% python3 -q
>>> import numpy as np
>>> import numpy.linalg as la
>>> np.set_printoptions(precision=2, suppress=True, linewidth=200, floatmode="fixed")
>>> out = np.array([[2, -2], [-1, -2]])
>>> X = np.tile(out, (2, 2))
>>> X
array([[ 2, -2,  2, -2],
       [-1, -2, -1, -2],
       [ 2, -2,  2, -2],
       [-1, -2, -1, -2]])
>>> round(la.norm(X, 2) / la.norm(X), 2)
np.float64(0.83)
>>> la.cond(X) > 100
np.True_
>>> [round(float(x), 2) for x in la.svd(X, compute_uv=False)[:3]]
[6.0, 4.0, 0.0]
>>> u, v = X[3], X[2]
>>> u @ u
np.int64(10)
>>> u @ v
np.int64(4)
>>> p = (u @ v) / (u @ u) * u
>>> round(la.norm(u + v) ** 2 + la.norm(u - v) ** 2, 2)
np.float64(52.0)
>>> np.outer(u, v)
array([[-2,  2, -2,  2],
       [-4,  4, -4,  4],
       [-2,  2, -2,  2],
       [-4,  4, -4,  4]])
>>> v - p
array([ 2.40, -1.20,  2.40, -1.20])
>>> p
array([-0.40, -0.80, -0.40, -0.80])
>>> E = np.load("test18.npy")
>>> E
array([[9, 3, 0, 0],
       [0, 4, 2, 0],
       [0, 2, 0, 0]])
>>> u = np.array([-8, -8, -9])
>>> np.cross(E[0, :3], E[2, :3])
array([ 0,  0, 18])
>>> np.convolve(E[0], u)
array([ -72,  -96, -105,  -27,    0,    0])
>>> A = np.load("out4.npy")
>>> A
array([[0, 2, 0, 0],
       [0, 3, 0, 0],
       [0, 0, 0, 2],
       [0, 0, 0, 3]])
>>> r = la.matrix_rank(A)
>>> r
np.int64(2)
>>> null = la.svd(A)[2][r:].T
>>> null.shape
(4, 2)
>>> la.matrix_rank(A.T @ A), la.matrix_rank(A @ A.T)
(np.int64(2), np.int64(2))
>>> np.sort(la.eigvals(A))
array([0.00, 0.00, 3.00, 3.00])
>>> np.prod(np.diag(A)), round(float(la.det(A)), 2)
(np.int64(0), 0.0)
>>> try:
...     la.inv(A)
... except la.LinAlgError as e:
...     print(e)
... 
Singular matrix
>>> out = A / np.sqrt((A ** 2).mean(axis=1, keepdims=True))
>>> la.norm(out, axis=1)
array([2.00, 2.00, 2.00, 2.00])
>>> U, sigma, VT = la.svd(A)
>>> evecs = VT[:(sigma > 1e-8).sum()]
>>> rng = np.random.default_rng(234)
>>> vec = A[2] + 4 * A[0] + rng.integers(2) * np.eye(4)[3]
>>> vec
array([0.00, 8.00, 0.00, 2.00])
>>> round(float(la.norm(vec - evecs.T @ evecs @ vec)), 2)
0.0
>>> np.diag(evecs.T @ evecs)
array([0.00, 1.00, 0.00, 1.00])
>>> evecs.T @ evecs
array([[0.00, 0.00, 0.00, 0.00],
       [0.00, 1.00, 0.00, 0.00],
       [0.00, 0.00, 0.00, 0.00],
       [0.00, 0.00, 0.00, 1.00]])
>>> vec = np.array([3, 0, 0, 2])
>>> (A @ vec).argmax()
np.int64(3)
>>> A * vec
array([[0, 0, 0, 0],
       [0, 0, 0, 0],
       [0, 0, 0, 4],
       [0, 0, 0, 6]])
>>> np.einsum("ij,j->i", A, vec)
array([0, 0, 4, 6])
>>> A @ np.ones(4)
array([2.00, 3.00, 2.00, 3.00])
>>> A @ (2 * vec)
array([ 0,  0,  8, 12])
>>> la.norm(A @ vec) <= la.norm(A, 2) * la.norm(vec) + 1e-9
np.True_
>>> W0 = np.load("case4.npy")
>>> W0
array([[0.50, 0.00, 0.00, 0.50],
       [0.33, 0.33, 0.00, 0.33],
       [0.00, 0.50, 0.50, 0.00],
       [0.33, 0.00, 0.00, 0.67]])
>>> vec = np.array([-2, -3, -1, -2])
>>> a = np.maximum(W0 @ vec, 0)
>>> np.tanh(W0 @ vec)
array([-0.96, -0.98, -0.96, -0.96])
